% python3 -q
>>> import numpy as np
>>> from numpy import linalg as LA
>>> np.set_printoptions(suppress=True, linewidth=200)
>>> rnd = lambda a: np.round(a, 3) + 0
>>> other = np.array([[1, -3, -2, -3, 2], [0, 0, 1, -1, 2]])
>>> E = other.T @ other
>>> print(E)
[[ 1 -3 -2 -3  2]
 [-3  9  6  9 -6]
 [-2  6  5  5 -2]
 [-3  9  5 10 -8]
 [ 2 -6 -2 -8  8]]
>>> r0 = np.array([2, -4, -2])
>>> print(np.array([np.convolve(row, r0, "same") for row in E]))
[[-10   6   8  20  -2]
 [ 30 -18 -24 -60   6]
 [ 20 -10 -22 -34  -2]
 [ 30 -20 -18 -66  12]
 [-20  16   4  52 -16]]
>>> print(np.correlate(E[0], E[2], "full"))
[ -2  11  -6 -13 -49 -11  -4  18  -4]
>>> print(np.polyval(r0, E[0]))
[-4 28 14 28 -2]
>>> print(np.cross(E[0, :3], E[2, :3]))
[-3 -1  0]
>>> evals, V = LA.eigh(E)
>>> print(np.unique(evals.round(6) + 0, return_counts=True)[1])
[3 1 1]
>>> print(rnd(evals))
[ 0.    0.    0.    4.87 28.13]
>>> print([round(float(x), 3) for x in LA.svd(E, compute_uv=False)[:3]])
[28.13, 4.87, 0.0]
>>> print(rnd(LA.norm(E, 2) / LA.norm(E)))
0.985
>>> print(LA.matrix_rank(E, rtol=0.1))
2
>>> r = LA.matrix_rank(E)
>>> print(r)
2
>>> N = LA.svd(E)[2][r:].T
>>> print(LA.matrix_rank(E.T @ E), LA.matrix_rank(E @ E.T))
2 2
>>> print([int(LA.matrix_rank(np.delete(E, i, axis=0))) for i in range(5)])
[2, 2, 2, 2, 2]
>>> evals, V = LA.eigh(E)
>>> x = np.array([0, 1, 3, 0, 1])
>>> print(rnd(LA.eigvalsh(E[1:, 1:])))
[ 0.    0.    4.82 27.18]
>>> print((np.sign(V[:, -1].round(6)) == np.sign(V[0, -1].round(6))).astype(int))
[1 0 0 0 1]
>>> print(np.abs(E).sum(axis=1).max(), rnd(np.abs(evals).max()))
35 28.13
>>> print(rnd(x @ E @ x / (x @ x)), rnd(evals[0]), rnd(evals[-1]))
6.727 0.0 28.13
>>> J = np.load("w.npy")
>>> print(J)
[[ 1 -1  1 -1]
 [ 1  0  0  0]]
>>> # column 3 repeats column 1
>>> r0, g = J[0], J[1]
>>> print(r0 @ r0)
4
>>> p = (r0 @ g) / (r0 @ r0) * r0
>>> print(rnd(LA.norm(r0 + g) ** 2 + LA.norm(r0 - g) ** 2))
10.0
>>> print(g - p)
[ 0.75  0.25 -0.25  0.25]
>>> print(p)
[ 0.25 -0.25  0.25 -0.25]
>>> x = np.array([1, 2, 1, 1])
>>> print((J @ x).argmax())
1
>>> print(J @ np.ones(4))
[0. 1.]
>>> print(LA.norm(J @ x) <= LA.norm(J, 2) * LA.norm(x) + 1e-9)
True
>>> X = np.cumsum(np.array([[3, 0, -1],
...     [-1, -2, 0],
...     [0, -3, 1],
...     [1, -1, -1],
...     [-1, 0, -3],
...     [0, 2, -2],
...     [-2, 3, 3],
...     [-1, 3, 2],
...     [-1, -3, 2],
...     [2, -3, -1],
...     [0, -1, 2],
...     [-3, -2, 2],
...     [-3, 0, -1],
...     [-3, -1, -2]]), axis=0)
>>> print(X)
[[ 3  0 -1]
 [ 2 -2 -1]
 [ 2 -5  0]
 [ 3 -6 -1]
 [ 2 -6 -4]
 [ 2 -4 -6]
 [ 0 -1 -3]
 [-1  2 -1]
 [-2 -1  1]
 [ 0 -4  0]
 [ 0 -5  2]
 [-3 -7  4]
 [-6 -7  3]
 [-9 -8  1]]
>>> z = X[:, 0] > np.median(X[:, 0])
>>> r0 = X[z].mean(axis=0) - X[~z].mean(axis=0)
>>> print(rnd((((X - X.mean(axis=0)) @ r0 > 0) == z).mean()))
0.857
>>> print(np.argsort(-np.abs(r0).round(6), kind="stable"))
[0 2 1]
>>> x = np.array([3, 3, 1])
>>> print(LA.norm(X @ x) <= LA.norm(X, 2) * LA.norm(x) + 1e-9)
True
>>> print((X @ x).argmax())
0
>>> print(X @ x)
[  8  -1  -9 -10 -16 -12  -6   2  -8 -12 -13 -26 -36 -50]
>>> other = np.c_[X[:, :2] @ np.array([[-5, 1], [9, -5]]), np.array([1, 9, -6, 2, -4, -2, 8, -5, 1, 2, 2, 5, 3, 2])]
>>> print(other)
[[-15   3   1]
 [-28  12   9]
 [-55  27  -6]
 [-69  33   2]
 [-64  32  -4]
 [-46  22  -2]
 [ -9   5   8]
 [ 23 -11  -5]
 [  1   3   1]
 [-36  20   2]
 [-45  25   2]
 [-48  32   5]
 [-33  29   3]
 [-27  31   2]]
>>> print(rnd(LA.lstsq(X, other[:, 0])[0]))
[-5.  9.  0.]
>>> print(LA.matrix_rank(other))
3
>>> x = np.array([-1, 0, 6])
>>> rhs = X @ x
>>> print(rnd(LA.solve(X.T @ X, X.T @ rhs)))
[-1.  0.  6.]
>>> print(rnd(LA.pinv(X) @ X))
[[1. 0. 0.]
 [0. 1. 0.]
 [0. 0. 1.]]
>>> print(rhs)
[ -9  -8  -2  -9 -26 -38 -18  -5   8   0  12  27  24  15]
>>> rng = np.random.default_rng(3261)
>>> rhs = rhs + 0.05 * rng.normal(size=14)
>>> print(rnd(rhs))
[ -9.081  -7.984  -1.969  -9.04  -25.939 -37.995 -18.001  -4.903   8.01    0.025  12.028  27.015  23.99   14.988]
>>> coef, *_ = LA.lstsq(X, rhs)
>>> print(coef.round())
[-1. -0.  6.]
>>> print([round(float(LA.norm(LA.solve(X.T @ X + lam * np.eye(3), X.T @ rhs))), 2) for lam in (0, 1, 10, 100)])
[6.08, 6.0, 5.43, 3.14]
>>> print(rnd(X.T @ (rhs - X @ coef)))
[0. 0. 0.]
>>> P = X @ LA.solve(X.T @ X, X.T)
>>> print(np.allclose(P @ P, P))
True
>>> F = np.loadtxt("block6.csv", delimiter=",")
>>> print(F)
[[-0.146 -0.093 -0.03  -0.069]
 [ 3.352  3.383 -1.586  5.195]
 [ 3.678  3.572 -1.636  5.245]
 [-0.153 -0.178  0.036 -0.287]
 [ 1.294  1.247 -0.916  1.962]
 [-1.814 -1.91   1.053 -2.989]
 [ 0.85   0.904 -0.596  1.167]
 [-0.558 -0.589  0.335 -0.81 ]
 [ 3.656  3.488 -1.901  5.158]
 [ 0.874  0.845 -0.554  1.361]
 [ 1.223  1.321 -0.513  1.76 ]
 [-1.633 -1.434  0.816 -2.231]
 [ 2.89   2.848 -1.433  4.352]
 [ 1.571  1.38  -0.923  2.238]
 [-1.811 -2.047  0.809 -2.883]
 [-0.266 -0.202  0.097 -0.49 ]
 [-0.517 -0.392  0.244 -0.598]
 [-0.971 -1.044  0.602 -1.644]
 [-1.657 -1.918  0.926 -2.747]
 [-3.87  -3.941  2.15  -6.012]
 [-1.469 -1.586  0.646 -2.499]
 [ 1.265  1.391 -0.687  1.962]]
>>> Ac = F - F.mean(axis=0)
>>> V = LA.svd(Ac)[2][:1]
>>> other = Ac - Ac @ V.T @ V
>>> print(rnd((Ac @ V.T).std(axis=0)))
[4.181]
>>> print(rnd(LA.norm(other) / LA.norm(Ac)))
0.039
>>> print(LA.norm(other, axis=1).round(6).argmax())
4
>>> r0 = np.array([3, 1, 3])
>>> arr = np.array([np.roll(r0, i) for i in range(3)])
>>> print(arr)
[[3 1 3]
 [3 3 1]
 [1 3 3]]
>>> O, V = LA.qr(arr[:, :2])[0], LA.qr(arr[:, 2:])[0]
>>> s = LA.svd(O.T @ V, compute_uv=False)
>>> print(rnd(s))
[0.835]
>>> print(rnd(LA.norm(O @ O.T - V @ V.T, 2)))
1.0
>>> x = np.array([1, -3, 1])
>>> rhs = arr @ x
>>> coef, lr = np.zeros(3), 1 / LA.norm(arr, 2) ** 2
>>> for i in range(25):
...     coef -= lr * arr.T @ (arr @ coef - rhs)
...     if i % 5 == 0: print(i, round(LA.norm(arr @ coef - rhs), 3))
... 
0 5.999
5 3.919
10 2.56
15 1.672
20 1.092
>>> print(rnd(LA.cond(arr)))
3.5
>>> print(rnd(np.fft.fft(arr[0])))
[7.+0.j    1.+1.732j 1.-1.732j]
>>> print(np.allclose(arr @ arr.T, arr.T @ arr))
True
>>> K = np.load("out1.npy")
>>> print(K)
[[ -0.3    -0.3    -1.629]
 [  0.1     0.9     0.896]
 [ -0.9     0.     -4.442]
 [  0.1    -1.3     0.134]
 [  0.4    -1.8     1.723]
 [ -0.6    -1.6    -2.579]
 [  0.1     0.1     0.236]
 [  0.3     0.      1.612]
 [ -0.2    -1.9    -1.114]
 [  1.     -0.5     4.733]
 [  1.1    -0.5     5.418]
 [  0.9     0.2     4.152]
 [ -0.9    -0.2    -4.781]
 [ -1.4     1.3    -6.899]
 [ -0.3     0.4    -1.171]
 [ -0.7     1.6    -3.407]
 [  0.7     0.2     3.746]
 [ -1.2    -0.6    -6.039]
 [ -0.2     1.2    -0.288]
 [ -2.8     1.2   -14.118]
 [ -1.4    -0.6    -6.954]
 [ -0.8     0.9    -3.916]
 [  0.1    -0.3     0.932]
 [  0.3     0.9     1.084]]
>>> # column 2 dominates
>>> other = K / LA.norm(K, axis=1, keepdims=True)
>>> C2 = other @ other.T
>>> print(rnd(LA.norm(other, axis=1)))
[1. 1. 1. 1. 1. 1. 1. 1. 1. 1. 1. 1. 1. 1. 1. 1. 1. 1. 1. 1. 1. 1. 1. 1.]
